In [1]: import numpy as np

In [2]: np.set_printoptions(suppress=True, linewidth=120)

In [3]: def rd(a):
   ...:     return np.round(a, 2) + 0
   ...: 

In [4]: X = np.diag(np.array([-4, 4, -3, 0, 2, 0, 1]))

In [5]: print(X)
[[-4  0  0  0  0  0  0]
 [ 0  4  0  0  0  0  0]
 [ 0  0 -3  0  0  0  0]
 [ 0  0  0  0  0  0  0]
 [ 0  0  0  0  2  0  0]
 [ 0  0  0  0  0  0  0]
 [ 0  0  0  0  0  0  1]]

In [6]: ev, V = np.linalg.eigh(X)

In [7]: x0 = np.array([1, 0, 3, 1, 3, 0, 1])

In [8]: print(V * np.maximum(ev, 0) @ V.T)
[[0. 0. 0. 0. 0. 0. 0.]
 [0. 4. 0. 0. 0. 0. 0.]
 [0. 0. 0. 0. 0. 0. 0.]
 [0. 0. 0. 0. 0. 0. 0.]
 [0. 0. 0. 0. 2. 0. 0.]
 [0. 0. 0. 0. 0. 0. 0.]
 [0. 0. 0. 0. 0. 0. 1.]]

In [9]: print(np.abs(X).sum(axis=1).max(), np.abs(ev).max())
4 4.0

In [10]: print((X != 0).astype(int))
[[1 0 0 0 0 0 0]
 [0 1 0 0 0 0 0]
 [0 0 1 0 0 0 0]
 [0 0 0 0 0 0 0]
 [0 0 0 0 1 0 0]
 [0 0 0 0 0 0 0]
 [0 0 0 0 0 0 1]]

In [11]: print(np.flatnonzero(np.linalg.matrix_power((X != 0) + (X.T != 0) + np.eye(7), 7)[6]))
[6]

In [12]: print(rd(np.linalg.det(X)))
0.0

In [13]: print((X + X.T) / 2)
[[-4.  0.  0.  0.  0.  0.  0.]
 [ 0.  4.  0.  0.  0.  0.  0.]
 [ 0.  0. -3.  0.  0.  0.  0.]
 [ 0.  0.  0.  0.  0.  0.  0.]
 [ 0.  0.  0.  0.  2.  0.  0.]
 [ 0.  0.  0.  0.  0.  0.  0.]
 [ 0.  0.  0.  0.  0.  0.  1.]]

In [14]: print(rd(np.sort(np.abs(np.linalg.eigvals(X)))))
[0. 0. 1. 2. 3. 4. 4.]

In [15]: J = np.loadtxt("out8.csv", delimiter=",")

In [16]: print(J)
[[-4.  0.  0. -5.]
 [-4.  0.  0. -5.]
 [ 1.  5.  5.  0.]
 [-5. -1. -1. -6.]
 [-1.  3.  3. -2.]
 [-2.  2.  2. -3.]
 [-4.  0.  0. -5.]
 [-1.  3.  3. -2.]]

In [17]: print(J.reshape(-1, 2))
[[-4.  0.]
 [ 0. -5.]
 [-4.  0.]
 [ 0. -5.]
 [ 1.  5.]
 [ 5.  0.]
 [-5. -1.]
 [-1. -6.]
 [-1.  3.]
 [ 3. -2.]
 [-2.  2.]
 [ 2. -3.]
 [-4.  0.]
 [ 0. -5.]
 [-1.  3.]
 [ 3. -2.]]

In [18]: print(J.reshape(2, -1))
[[-4.  0.  0. -5. -4.  0.  0. -5.  1.  5.  5.  0. -5. -1. -1. -6.]
 [-1.  3.  3. -2. -2.  2.  2. -3. -4.  0.  0. -5. -1.  3.  3. -2.]]

In [19]: print(J.ravel(order="F"))
[-4. -4.  1. -5. -1. -2. -4. -1.  0.  0.  5. -1.  3.  2.  0.  3.  0.  0.  5. -1.  3.  2.  0.  3. -5. -5.  0. -6. -2.
 -3. -5. -2.]

In [20]: T = J.reshape(8, 2, -1)

In [21]: print(np.einsum("ihd,jhd->hij", T, T).shape)
(2, 8, 8)

In [22]: print(np.einsum("ihd,ihd->ih", T, T))
[[16. 25.]
 [16. 25.]
 [26. 25.]
 [26. 37.]
 [10. 13.]
 [ 8. 13.]
 [16. 25.]
 [10. 13.]]

In [23]: print(T.shape)
(8, 2, 2)

In [24]: print(T[:, 0])
[[-4.  0.]
 [-4.  0.]
 [ 1.  5.]
 [-5. -1.]
 [-1.  3.]
 [-2.  2.]
 [-4.  0.]
 [-1.  3.]]

In [25]: print(T.sum(axis=1))
[[-4. -5.]
 [-4. -5.]
 [ 6.  5.]
 [-6. -7.]
 [ 2.  1.]
 [ 0. -1.]
 [-4. -5.]
 [ 2.  1.]]

In [26]: print(np.swapaxes(T, 1, 2)[7])
[[-1.  3.]
 [ 3. -2.]]

In [27]: r = np.linalg.matrix_rank(J)

In [28]: print(r)
2

In [29]: N = np.linalg.svd(J)[2][r:].T

In [30]: print(N.shape)
(4, 2)

In [31]: print(rd(J @ N))
[[0. 0.]
 [0. 0.]
 [0. 0.]
 [0. 0.]
 [0. 0.]
 [0. 0.]
 [0. 0.]
 [0. 0.]]

In [32]: print([int(np.linalg.matrix_rank(np.delete(J, i, axis=0))) for i in range(8)])
[2, 2, 2, 2, 2, 2, 2, 2]

In [33]: print([int(np.linalg.matrix_rank(J[:i])) for i in range(1, len(J) + 1)])
[1, 1, 2, 2, 2, 2, 2, 2]

In [34]: left, sig, Vt = np.linalg.svd(J, full_matrices=False)

In [35]: print(rd(sig / sig[0]))
[1.   0.68 0.   0.  ]

In [36]: print(np.allclose(left * sig @ Vt, J))
True

In [37]: print(np.abs(left[:, 0]).round(6).argmax())
3

In [38]: print((sig > 1e-8).sum())
2

In [39]: t = np.radians(135)

In [40]: r_ = np.eye(4)

In [41]: r_[2, 2] = r_[1, 1] = np.cos(t)

In [42]: r_[2, 1], r_[1, 2] = -np.sin(t), np.sin(t)

In [43]: print(rd(r_))
[[ 1.    0.    0.    0.  ]
 [ 0.   -0.71  0.71  0.  ]
 [ 0.   -0.71 -0.71  0.  ]
 [ 0.    0.    0.    1.  ]]

In [44]: Y = J @ r_.T

In [45]: print(rd(Y))
[[-4.    0.    0.   -5.  ]
 [-4.    0.    0.   -5.  ]
 [ 1.    0.   -7.07  0.  ]
 [-5.    0.    1.41 -6.  ]
 [-1.    0.   -4.24 -2.  ]
 [-2.    0.   -2.83 -3.  ]
 [-4.    0.    0.   -5.  ]
 [-1.    0.   -4.24 -2.  ]]

In [46]: print(rd(np.linalg.det(r_)), rd(np.trace(r_)))
1.0 0.59

In [47]: print(np.allclose(J @ J.T, Y @ Y.T))
True

In [48]: G = J.T @ J

In [49]: print(np.trace(G), (J ** 2).sum())
304.0 304.0

In [50]: mat = np.load("m.npy")

In [51]: print(mat)
[[  5.   5.   3.  -7.]
 [ 10.   6.   6. -10.]
 [  8.  -8.   4.   4.]
 [ 10.   2.   6.  -6.]]

In [52]: print(np.linalg.matrix_rank(mat, rtol=0.1))
2

In [53]: print(np.linalg.cond(mat) > 100)
True

In [54]: left, sig, Vt = np.linalg.svd(J)

In [55]: print(rd(sig))
[14.44  9.78  0.    0.  ]

In [56]: Y = left[:, :2] @ np.diag(sig[:2]) @ Vt[:2]

In [57]: print(rd(np.linalg.norm(J - Y, 2)), rd(sig[2]))
0.0 0.0

In [58]: print(rd(np.linalg.norm(J - Y) / np.linalg.norm(J)))
0.0

In [59]: G = mat.T @ mat

In [60]: print(np.diag(G))
[289. 129.  97. 201.]

In [61]: print(np.allclose(G, G.T))
True

In [62]: Y = J[0, 0] * J[1:] - np.outer(J[1:, 0], J[0])

In [63]: print(Y)
[[  0.   0.   0.   0.]
 [  0. -20. -20.   5.]
 [  0.   4.   4.  -1.]
 [  0. -12. -12.   3.]
 [  0.  -8.  -8.   2.]
 [  0.   0.   0.   0.]
 [  0. -12. -12.   3.]]

In [64]: print(np.linalg.matrix_rank(Y), np.linalg.matrix_rank(J))
1 2

In [65]: print(J[:, 0] / J[0, 0])
[ 1.    1.   -0.25  1.25  0.25  0.5   1.    0.25]

In [66]: r0 = np.array([3, -3, 3, 1, 1, -2, 0]) + 0.5

In [67]: E = np.outer(r0, r0) / (r0 @ r0)

In [68]: print(rd(E))
[[ 0.32 -0.23  0.32  0.14  0.14 -0.14  0.05]
 [-0.23  0.17 -0.23 -0.1  -0.1   0.1  -0.03]
 [ 0.32 -0.23  0.32  0.14  0.14 -0.14  0.05]
 [ 0.14 -0.1   0.14  0.06  0.06 -0.06  0.02]
 [ 0.14 -0.1   0.14  0.06  0.06 -0.06  0.02]
 [-0.14  0.1  -0.14 -0.06 -0.06  0.06 -0.02]
 [ 0.05 -0.03  0.05  0.02  0.02 -0.02  0.01]]

In [69]: Y = E / np.sqrt((E ** 2).mean(axis=1, keepdims=True))

In [70]: print(np.linalg.matrix_rank(Y) == np.linalg.matrix_rank(E))
True

In [71]: left, sig, Vt = np.linalg.svd(E)

In [72]: V = Vt[:(sig > 1e-8).sum()]

In [73]: rng = np.random.default_rng(32)

In [74]: x0 = E[1] + 3 * E[2] + rng.integers(2) * np.eye(7)[0]

In [75]: print(rd(x0))
[ 1.74 -0.53  0.74  0.32  0.32 -0.32  0.11]

In [76]: print(np.linalg.matrix_rank(np.vstack([E, x0])))
2

In [77]: print(rd(V.T @ V))
[[ 0.32 -0.23  0.32  0.14  0.14 -0.14  0.05]
 [-0.23  0.17 -0.23 -0.1  -0.1   0.1  -0.03]
 [ 0.32 -0.23  0.32  0.14  0.14 -0.14  0.05]
 [ 0.14 -0.1   0.14  0.06  0.06 -0.06  0.02]
 [ 0.14 -0.1   0.14  0.06  0.06 -0.06  0.02]
 [-0.14  0.1  -0.14 -0.06 -0.06  0.06 -0.02]
 [ 0.05 -0.03  0.05  0.02  0.02 -0.02  0.01]]
